In [1]: import numpy as np

In [2]: np.set_printoptions(suppress=True, linewidth=140)

In [3]: data = np.load("x.npy")

In [4]: print(data)
[[ 1  8  1]
 [ 6  2 -9]
 [ 8 -7 -6]
 [-4 -1 -9]]

In [5]: print(np.round(np.linalg.svd(data, compute_uv=False), 2))
[15.95 10.08  8.84]

In [6]: print(np.count_nonzero(data))
12

In [7]: print(data.mean(axis=0))
[ 2.75  0.5  -5.75]

In [8]: print(np.diff(data, axis=0))
[[  5  -6 -10]
 [  2  -9   3]
 [-12   6  -3]]

In [9]: print(np.round(np.linalg.norm(data), 2))
20.83

In [10]: print(data.sum(axis=1))
[ 10  -1  -5 -14]

In [11]: out = data[0, 0] * data[1:] - np.outer(data[1:, 0], data[0])

In [12]: print(out)
[[  0 -46 -15]
 [  0 -71 -14]
 [  0  31  -5]]

In [13]: print(np.flatnonzero(~out.round(6).any(axis=1)))
[]

In [14]: out = data / np.linalg.norm(data, axis=1, keepdims=True)

In [15]: G = out @ out.T

In [16]: print(G[0].round(2))
[ 1.    0.15 -0.54 -0.26]

In [17]: print(G.round(2))
[[ 1.    0.15 -0.54 -0.26]
 [ 0.15  1.    0.66  0.51]
 [-0.54  0.66  1.    0.24]
 [-0.26  0.51  0.24  1.  ]]

In [18]: print(np.round(np.linalg.norm(out, axis=1), 2))
[1. 1. 1. 1.]

In [19]: print((np.abs(G) > 0.9).astype(int))
[[1 0 0 0]
 [0 1 0 0]
 [0 0 1 0]
 [0 0 0 1]]

In [20]: print(np.argwhere(np.triu(np.abs(G) > 0.95, 1)))
[]

In [21]: x = np.array([1, 2, 0])

In [22]: rhs = data @ x

In [23]: c, lr = np.zeros(3), 1 / np.linalg.norm(data, 2) ** 2

In [24]: for i in range(3):
    ...:     c -= lr * data.T @ (data @ c - rhs)
    ...:     if i % 1 == 0: print(i, round(np.linalg.norm(data @ c - rhs), 2))
    ...: 
0 13.53
1 8.75
2 5.72

In [25]: print(np.round(np.linalg.cond(data), 2))
1.8

In [26]: out = data / np.sqrt((data ** 2).mean(axis=1, keepdims=True))

In [27]: print(np.round(data - data.mean(axis=1, keepdims=True), 2))
[[-2.33  4.67 -2.33]
 [ 6.33  2.33 -8.67]
 [ 9.67 -5.33 -4.33]
 [ 0.67  3.67 -4.33]]

In [28]: X = np.array([[1, -1, 1, -1, 1, -1, 1, -1],
    ...:     [1, -1, -1, 1, -1, 1, 1, -1],
    ...:     [1, 1, -1, -1, -1, -1, 1, 1],
    ...:     [1, 1, 1, 1, 1, 1, 1, 1]])

In [29]: x = np.array([-5, -2, 0, 0, -7, 5, 2, 5])

In [30]: print(X * x)
[[-5  2  0  0 -7 -5  2 -5]
 [-5  2  0  0  7  5  2 -5]
 [-5 -2  0  0  7 -5  2  5]
 [-5 -2  0  0 -7  5  2  5]]

In [31]: print(X @ (2 * x))
[-36  12   4  -4]

In [32]: print(np.einsum("ij,j->i", X, x))
[-18   6   2  -2]

In [33]: print((X @ x).argmax())
1

In [34]: print(X @ np.eye(8)[1])
[-1. -1.  1.  1.]

In [35]: print(X @ x)
[-18   6   2  -2]

In [36]: G = X.T @ X

In [37]: print((X @ X.T).shape)
(4, 4)

In [38]: print(np.trace(G), (X ** 2).sum())
32 32

In [39]: print(np.allclose(G, G.T))
True

In [40]: out = X / np.linalg.norm(X, axis=1, keepdims=True)

In [41]: G = out @ out.T

In [42]: print(np.argwhere(np.triu(np.abs(G) > 0.95, 1)))
[]

In [43]: print(np.degrees(np.arccos(np.clip(G[0, 3], -1, 1))))
90.0

In [44]: print((np.abs(G) > 0.9).astype(int))
[[1 0 0 0]
 [0 1 0 0]
 [0 0 1 0]
 [0 0 0 1]]

In [45]: A = np.loadtxt("data.csv", delimiter=",")

In [46]: print(A)
[[ 9. -9.  7.]
 [ 3. -3.  1.]
 [ 0.  0.  8.]
 [ 2. -2.  7.]]

In [47]: # rank 2

In [48]: U, sig, Vt = np.linalg.svd(A)

In [49]: print(sig.round(2) + 0)
[17.01  7.85  0.  ]

In [50]: print(np.argmax(sig[:-1] / (sig[1:] + 1e-6)) + 1)
2

In [51]: out = U[:, :2] @ np.diag(sig[:2]) @ Vt[:2]

In [52]: print(round(np.linalg.norm(A - out) / np.linalg.norm(A), 2))
0.0

In [53]: print(np.round(np.linalg.norm(A - out, 2), 2), np.round(sig[2], 2))
0.0 0.0

In [54]: K = np.array([[-6, -2, 1, 2], [-2, -6, 1, -3], [1, 1, -2, 3], [2, -3, 3, 0]])

In [55]: print(K)
[[-6 -2  1  2]
 [-2 -6  1 -3]
 [ 1  1 -2  3]
 [ 2 -3  3  0]]

In [56]: # symmetric

In [57]: print(np.all(np.linalg.eigvalsh(K) > 0))
False

In [58]: print([round(float(np.linalg.det(K[:i, :i])), 2) + 0 for i in range(1, 5)])
[-6.0, 32.0, -56.0, -443.0]

In [59]: rng = np.random.default_rng(86)

In [60]: idx = rng.permutation(4)

In [61]: print(idx)
[1 2 0 3]

In [62]: out = K[idx][:, idx]

In [63]: print(out)
[[-6  1 -2 -3]
 [ 1 -2  1  3]
 [-2  1 -6  2]
 [-3  3  2  0]]

In [64]: print(np.round(np.sort(np.abs(np.linalg.eigvals(out))), 2))
[2.41 3.37 6.28 8.68]

In [65]: print(round(np.linalg.det(out), 2), np.round(np.linalg.det(K[idx]), 2))
-443.0 -443.0

In [66]: out = K / np.linalg.norm(K, axis=1, keepdims=True)

In [67]: G = out @ out.T

In [68]: print((G - 2 * np.eye(4)).round(6).argmax(axis=1))
[1 3 0 1]

In [69]: print(np.argwhere(np.triu(np.abs(G) > 0.95, 1)))
[]

In [70]: print(np.round(np.linalg.norm(out, axis=1), 2))
[1. 1. 1. 1.]

In [71]: w, V = np.linalg.eigh(K)

In [72]: x = np.array([-1, 1, 1, -2])

In [73]: print(np.round(V * np.abs(w) @ V.T, 2))
[[ 6.52  1.5  -0.16 -0.5 ]
 [ 1.5   6.49 -1.82  1.54]
 [-0.16 -1.82  3.37 -0.55]
 [-0.5   1.54 -0.55  4.37]]

In [74]: print(x @ K @ x)
-2

In [75]: print(round(float(x @ K @ x / (x @ x)), 2), np.round(w[0], 2), round(float(w[-1]), 2))
-0.29 -8.68 3.37

In [76]: print(np.round(np.linalg.eigvalsh(K[1:, 1:]), 2))
[-8.03 -2.58  2.61]

In [77]: out = np.array([[-2, -2], [2, -3], [-1, -1], [-3, -2]])

In [78]: print(K @ out)
[[  1  13]
 [  0  27]
 [ -7  -9]
 [-13   2]]

In [79]: print(np.linalg.matrix_rank(np.vstack([K, out.T])))
4

In [80]: W0 = np.minimum.outer(np.arange(1, 4), np.arange(1, 4)) * -3

In [81]: print(W0)
[[-3 -3 -3]
 [-3 -6 -6]
 [-3 -6 -9]]

In [82]: # symmetric

In [83]: w, V = np.linalg.eigh(W0)

In [84]: print(round(w.sum(), 2), np.trace(W0))
-18.0 -18

In [85]: print(np.round(np.linalg.eigvalsh(W0 @ W0), 2))
[  0.85   3.72 229.42]

In [86]: print(np.round(V @ np.diag(w) @ V.T, 2))
[[-3. -3. -3.]
 [-3. -6. -6.]
 [-3. -6. -9.]]

In [87]: print(np.round(np.linalg.svd(W0, compute_uv=False), 2))
[15.15  1.93  0.92]

In [88]: print((w > 1e-8).sum(), (w < -1e-8).sum())
0 3
